% ipython --no-banner

In [1]: import numpy as np

In [2]: import numpy.linalg as la

In [3]: np.set_printoptions(precision=2, suppress=True, linewidth=100)

In [4]: def rd(a):
   ...:     return np.round(a, 2) + 0
   ...: 

In [5]: M = 4 * np.eye(3) + np.ones((3, 3))

In [6]: M
Out[6]: 
array([[5., 1., 1.],
       [1., 5., 1.],
       [1., 1., 5.]])

In [7]: t3 = np.stack([M, -2 * M, M[::-1]])

In [8]: (t3 @ M.T).shape
Out[8]: (3, 3, 3)

In [9]: np.einsum("bij,cij->bc", t3, t3)
Out[9]: 
array([[  81., -162.,   49.],
       [-162.,  324.,  -98.],
       [  49.,  -98.,   81.]])

In [10]: rd(la.det(t3))
Out[10]: array([ 112., -896., -112.])

In [11]: low = la.cholesky(M)

In [12]: rd(np.prod(np.diag(low)) ** 2), rd(la.det(M))
Out[12]: (np.float64(112.0), np.float64(112.0))

In [13]: rd(np.diag(low) ** 2)
Out[13]: array([5.  , 4.8 , 4.67])

In [14]: M @ np.ones(3)
Out[14]: array([7., 7., 7.])

In [15]: np.sort(np.abs(np.fft.fft(M[0]))), rd(np.sort(la.svd(M, compute_uv=False)))
Out[15]: (array([4., 4., 7.]), array([4., 4., 7.]))

In [16]: feats = np.loadtxt("out16.csv", delimiter=",")

In [17]: feats
Out[17]: 
array([[-0.64,  0.48, -1.14, -0.32,  0.48],
       [-1.47,  0.75, -2.29, -0.74,  1.61],
       [ 0.18, -0.07,  0.19,  0.17, -0.23],
       [ 0.92, -0.53,  1.48,  0.44, -0.98],
       [-1.05,  0.59, -1.53, -0.67,  0.89],
       [-2.7 ,  1.5 , -4.11, -1.38,  2.54],
       [ 0.02,  0.05, -0.09, -0.14, -0.02],
       [-0.22,  0.07, -0.2 , -0.13, -0.03],
       [-0.24,  0.1 , -0.67, -0.24,  0.43],
       [-1.71,  0.86, -2.65, -0.94,  1.74],
       [ 1.52, -0.76,  2.26,  0.65, -1.62],
       [ 1.84, -0.84,  2.64,  0.83, -1.47],
       [-2.14,  1.  , -3.  , -1.  ,  2.09],
       [-0.66,  0.25, -1.15, -0.41,  0.49],
       [-2.13,  1.09, -3.03, -0.93,  2.14],
       [-0.7 ,  0.32, -0.93, -0.2 ,  0.66],
       [ 3.64, -1.65,  5.42,  1.75, -3.52],
       [-3.2 ,  1.62, -4.87, -1.31,  3.29]])

In [18]: B = feats / la.norm(feats, axis=1, keepdims=True)

In [19]: G = B @ B.T

In [20]: rd(G[15])
Out[20]: 
array([ 0.97,  0.99, -0.93, -0.99,  0.98,  0.99,  0.41,  0.8 ,  0.95,  0.99, -1.  , -0.99,  1.  ,
        0.97,  1.  ,  1.  , -1.  ,  1.  ])

In [21]: rd(np.degrees(np.arccos(np.clip(G[15, 1], -1, 1))))
Out[21]: np.float64(5.86)

In [22]: G = np.cov(feats, rowvar=False)

In [23]: np.argwhere(np.triu(np.abs(np.corrcoef(feats.T)) > 0.8, 1))
Out[23]: 
array([[0, 1],
       [0, 2],
       [0, 3],
       [0, 4],
       [1, 2],
       [1, 3],
       [1, 4],
       [2, 3],
       [2, 4],
       [3, 4]])

In [24]: rd(feats.std(axis=0))
Out[24]: array([1.66, 0.82, 2.48, 0.78, 1.63])

In [25]: rd(np.polyfit(feats[:, 2], feats[:, 4], 1))
Out[25]: array([-0.66, -0.03])

In [26]: rd(np.corrcoef(feats[:, 2], feats[:, 4])[0, 1])
Out[26]: np.float64(-1.0)

In [27]: np.argsort(-feats.std(axis=0).round(6), kind="stable")
Out[27]: array([2, 0, 4, 1, 3])

In [28]: E = np.array([[-2, 0, 0, 0, 0],
    ...:     [2, -1, 0, 0, 0],
    ...:     [-3, 0, 1, 0, 0],
    ...:     [-2, -3, -3, -3, 0],
    ...:     [0, -1, 3, 1, 3]])

In [29]: np.einsum("ij,ji->", E, E)
Out[29]: np.int64(24)

In [30]: np.einsum("ii->", E)
Out[30]: np.int64(-2)

In [31]: np.kron(np.eye(2, dtype=int), E)
Out[31]: 
array([[-2,  0,  0,  0,  0,  0,  0,  0,  0,  0],
       [ 2, -1,  0,  0,  0,  0,  0,  0,  0,  0],
       [-3,  0,  1,  0,  0,  0,  0,  0,  0,  0],
       [-2, -3, -3, -3,  0,  0,  0,  0,  0,  0],
       [ 0, -1,  3,  1,  3,  0,  0,  0,  0,  0],
       [ 0,  0,  0,  0,  0, -2,  0,  0,  0,  0],
       [ 0,  0,  0,  0,  0,  2, -1,  0,  0,  0],
       [ 0,  0,  0,  0,  0, -3,  0,  1,  0,  0],
       [ 0,  0,  0,  0,  0, -2, -3, -3, -3,  0],
       [ 0,  0,  0,  0,  0,  0, -1,  3,  1,  3]])

In [32]: rd(la.det(E.T))
Out[32]: np.float64(-18.0)

In [33]: np.poly(E)
Out[33]: array([  1.,   2., -10., -20.,   9.,  18.])

In [34]: def softmax(z):
    ...:     e = np.exp(z - z.max(axis=-1, keepdims=True))
    ...:     return e / e.sum(axis=-1, keepdims=True)
    ...: 

In [35]: rd(softmax(E[4]))
Out[35]: array([0.02, 0.01, 0.45, 0.06, 0.45])

In [36]: rd(softmax(10 * E[4]))
Out[36]: array([0. , 0. , 0.5, 0. , 0.5])

In [37]: rd(softmax(E[4] + 4))
Out[37]: array([0.02, 0.01, 0.45, 0.06, 0.45])

In [38]: rd(softmax(E).sum(axis=1))
Out[38]: array([1., 1., 1., 1., 1.])

In [39]: S = E @ E.T / np.sqrt(5)

In [40]: rd(softmax(S + np.triu(np.full(S.shape, -np.inf), 1)))
Out[40]: 
array([[1.  , 0.  , 0.  , 0.  , 0.  ],
       [0.02, 0.98, 0.  , 0.  , 0.  ],
       [0.14, 0.  , 0.86, 0.  , 0.  ],
       [0.  , 0.  , 0.  , 1.  , 0.  ],
       [0.  , 0.  , 0.  , 0.  , 1.  ]])

In [41]: rd(softmax(S)[4] @ E)
Out[41]: array([ 0., -1.,  3.,  1.,  3.])

In [42]: Q, r_ = la.qr(E)

In [43]: rd(Q)
Out[43]: 
array([[-0.44,  0.12, -0.02,  0.87,  0.22],
       [ 0.44, -0.43, -0.11,  0.44, -0.65],
       [-0.65,  0.18, -0.28, -0.2 , -0.65],
       [-0.44, -0.82,  0.33, -0.13,  0.11],
       [ 0.  , -0.31, -0.89, -0.06,  0.32]])

In [44]: rd(np.abs(np.diag(r_)))
Out[44]: array([4.58, 3.2 , 3.96, 0.32, 0.97])

In [45]: rd(Q @ r_)
Out[45]: 
array([[-2.,  0.,  0.,  0.,  0.],
       [ 2., -1.,  0.,  0.,  0.],
       [-3.,  0.,  1.,  0.,  0.],
       [-2., -3., -3., -3.,  0.],
       [ 0., -1.,  3.,  1.,  3.]])

In [46]: rd(Q.T @ Q)
Out[46]: 
array([[1., 0., 0., 0., 0.],
       [0., 1., 0., 0., 0.],
       [0., 0., 1., 0., 0.],
       [0., 0., 0., 1., 0.],
       [0., 0., 0., 0., 1.]])

In [47]: proj = np.triu(np.array([[1, 5, 2, 5, 3],
    ...:     [2, 3, 5, 5, 4],
    ...:     [1, 1, 4, 5, 0],
    ...:     [4, 3, 3, 3, 0],
    ...:     [3, 5, 2, 2, 0]]), 1) + np.eye(5)

In [48]: B = proj @ E @ la.inv(proj)

In [49]: proj @ E - E @ proj
Out[49]: 
array([[ -6., -13.,   0.,  -2.,  15.],
       [-25., -29.,   3., -16.,  10.],
       [-10.,   0.,  -9.,  -5.,   9.],
       [  0.,  10.,  19.,  40.,  18.],
       [  0.,   0.,   5., -10.,   4.]])

In [50]: B
Out[50]: 
array([[  -8.,   17.,  -73.,  308.,  -35.],
       [ -23.,   95., -427., 1764., -299.],
       [ -13.,   50., -238.,  990., -161.],
       [  -2.,    7.,  -34.,  142.,  -22.],
       [   0.,   -1.,    8.,  -34.,    7.]])

In [51]: np.trace(B), np.trace(E)
Out[51]: (np.float64(-2.0), np.int64(-2))
